$ ipython --no-banner

In [1]: import numpy as np

In [2]: from numpy import linalg as LA

In [3]: np.set_printoptions(suppress=True, linewidth=200)

In [4]: mat = np.loadtxt("mat.csv", delimiter=",")

In [5]: mat.round(3)
Out[5]: 
array([[ 0.69 , -0.198,  0.074, -0.29 , -0.292, -0.005],
       [-0.198,  0.319,  0.375,  0.129, -0.041,  0.138],
       [ 0.074,  0.375,  0.61 ,  0.007, -0.188,  0.237],
       [-0.29 ,  0.129,  0.007,  0.469, -0.237, -0.304],
       [-0.292, -0.041, -0.188, -0.237,  0.521,  0.266],
       [-0.005,  0.138,  0.237, -0.304,  0.266,  0.392]])

In [6]: print(round(float(np.trace(LA.pinv(mat) @ mat)), 3))
3.0

In [7]: LA.lstsq(mat[:-1].T, mat[-1])[2]
Out[7]: np.int32(3)

In [8]: np.unique(mat.round(6), axis=0).shape
Out[8]: (6, 6)

In [9]: W1 = np.array([[0, 2], [2, 2], [0, 0], [2, 2], [3, 0], [3, 3]])

In [10]: c = np.array([5, 1])

In [11]: H = np.maximum(mat @ W1 + c, 0)

In [12]: LA.matrix_rank(H)
Out[12]: np.int64(2)

In [13]: (H > 0).mean(axis=0)
Out[13]: array([1., 1.])

In [14]: C = np.array([[7, 1], [0, 1]])

In [15]: np.round(H @ C, 3)
Out[15]: 
array([[21.935,  4.524],
       [43.321,  8.104],
       [41.371,  8.533],
       [32.001,  5.276],
       [47.623,  7.46 ],
       [46.491,  8.476]])

In [16]: left, sig, vt = LA.svd(mat)

In [17]: vecs = vt[:(sig > 1e-8).sum()]

In [18]: rng = np.random.default_rng(7135)

In [19]: vec = mat[3] + 2 * mat[4] + rng.integers(2) * np.eye(6)[4]

In [20]: vec.round(3)
Out[20]: array([-0.874,  0.048, -0.37 , -0.006,  0.804,  0.228])

In [21]: np.round(np.diag(vecs.T @ vecs), 3)
Out[21]: array([0.69 , 0.319, 0.61 , 0.469, 0.521, 0.392])

In [22]: LA.matrix_rank(np.vstack([mat, vec]))
Out[22]: np.int64(3)

In [23]: np.round(vecs.T @ vecs, 3)
Out[23]: 
array([[ 0.69 , -0.198,  0.074, -0.29 , -0.292, -0.005],
       [-0.198,  0.319,  0.375,  0.129, -0.041,  0.138],
       [ 0.074,  0.375,  0.61 ,  0.007, -0.188,  0.237],
       [-0.29 ,  0.129,  0.007,  0.469, -0.237, -0.304],
       [-0.292, -0.041, -0.188, -0.237,  0.521,  0.266],
       [-0.005,  0.138,  0.237, -0.304,  0.266,  0.392]])

In [24]: rank = LA.matrix_rank(mat)

In [25]: rank
Out[25]: np.int64(3)

In [26]: ns = LA.svd(mat)[2][rank:].T

In [27]: print(np.round(ns @ ns.T, 3))
[[ 0.31   0.198 -0.074  0.29   0.292  0.005]
 [ 0.198  0.681 -0.375 -0.129  0.041 -0.138]
 [-0.074 -0.375  0.39  -0.007  0.188 -0.237]
 [ 0.29  -0.129 -0.007  0.531  0.237  0.304]
 [ 0.292  0.041  0.188  0.237  0.479 -0.266]
 [ 0.005 -0.138 -0.237  0.304 -0.266  0.608]]

In [28]: LA.matrix_rank(mat.T @ mat), LA.matrix_rank(mat @ mat.T)
Out[28]: (np.int64(3), np.int64(3))

In [29]: [int(LA.matrix_rank(mat[:, :j + 1])) for j in range(6)]
Out[29]: [1, 2, 3, 3, 3, 3]
